In [1]: import numpy as np

In [2]: from numpy import linalg as LA

In [3]: np.set_printoptions(suppress=True, linewidth=120)

In [4]: tidy = lambda a: np.round(a, 1) + 0

In [5]: W0 = np.load("data.npy")

In [6]: print(W0)
[[-0.1  0.5 48.9 40.1 40. ]
 [-1.2  0.7 50.6 41.1 38.9]
 [ 0.2 -1.3 51.  39.9 40.4]
 [ 0.2  0.9 49.8 41.5 37.2]
 [ 0.4  0.1 48.  38.4 40.9]
 [-1.  -0.9 49.1 40.4 41.7]
 [ 0.3 -2.1 50.4 40.7 39.3]
 [-0.9 -0.8 51.8 38.9 38.8]
 [ 0.4 -1.9 52.  41.  38.8]
 [-0.8 -0.3 48.8 39.3 40.2]
 [-1.7  0.1 49.1 38.4 41. ]
 [-0.4  1.5 50.5 40.2 40.1]
 [ 3.2  0.2 50.6 38.8 38.1]
 [-2.  -1.3 51.6 39.1 40.9]
 [ 0.5  0.6 50.9 40.2 41. ]
 [-1.5  1.  48.8 40.7 39.7]
 [-0.8 -1.3 51.6 40.9 39.2]
 [-0.9 -0.3 51.5 40.2 40.7]
 [-1.4  1.3 49.2 40.6 39.8]
 [ 0.4  0.2 50.5 41.3 39.4]
 [-0.1 -2.3 49.5 39.3 41.6]
 [-1.1  0.  50.5 39.8 40.4]]

In [7]: idx = W0[:, 3] > np.median(W0[:, 3])

In [8]: u = W0[idx].mean(axis=0) - W0[~idx].mean(axis=0)

In [9]: print(((W0 - W0.mean(axis=0)) @ u > 0).astype(int))
[0 1 0 1 0 0 1 0 1 0 0 1 0 0 0 1 1 0 1 1 0 0]

In [10]: print(np.argsort(-np.abs(u).round(6), kind="stable"))
[3 4 0 1 2]

In [11]: print(idx.astype(int))
[0 1 0 1 0 1 1 0 1 0 0 0 0 0 0 1 1 0 1 1 0 0]

In [12]: print(tidy(u))
[-0.2  0.   0.   1.5 -1. ]

In [13]: print(tidy((((W0 - W0.mean(axis=0)) @ u > 0) == idx).mean()))
0.9

In [14]: left, s, vt = LA.svd(W0)

In [15]: print(tidy(s))
[354.7   6.6   5.6   4.5   3.4]

In [16]: out = left[:, :1] @ np.diag(s[:1]) @ vt[:1]

In [17]: print(LA.matrix_rank(W0, rtol=0.05))
1

In [18]: print(tidy(LA.norm(W0 - out, 2)), tidy(s[1]))
6.6 6.6

In [19]: data = np.loadtxt("m.csv", delimiter=",")

In [20]: print(tidy(data))
[[1.1 1.1 2.1 5. ]
 [1.1 1.  1.9 5.1]
 [0.9 0.9 2.  5. ]
 [1.2 0.9 2.  5. ]
 [0.9 4.9 0.  2.8]
 [0.8 4.9 0.  2.9]
 [1.  5.1 0.1 3. ]
 [0.9 5.  0.  3. ]
 [0.1 5.2 1.9 4.1]
 [0.  5.1 1.9 4. ]
 [0.  4.9 2.2 3.9]
 [0.1 5.1 2.  4.1]]

In [21]: u = np.array([2, 0])

In [22]: print(tidy(np.polyval(u, data[4])))
[1.9 9.9 0.  5.7]

In [23]: gram = np.cov(data, rowvar=False)

In [24]: print(tidy(LA.eigvalsh(gram)[::-1]))
[5. 1. 0. 0.]

In [25]: print(tidy(gram))
[[ 0.2 -0.6 -0.2  0. ]
 [-0.6  4.  -0.9 -1.5]
 [-0.2 -0.9  0.9  0.7]
 [ 0.  -1.5  0.7  0.8]]
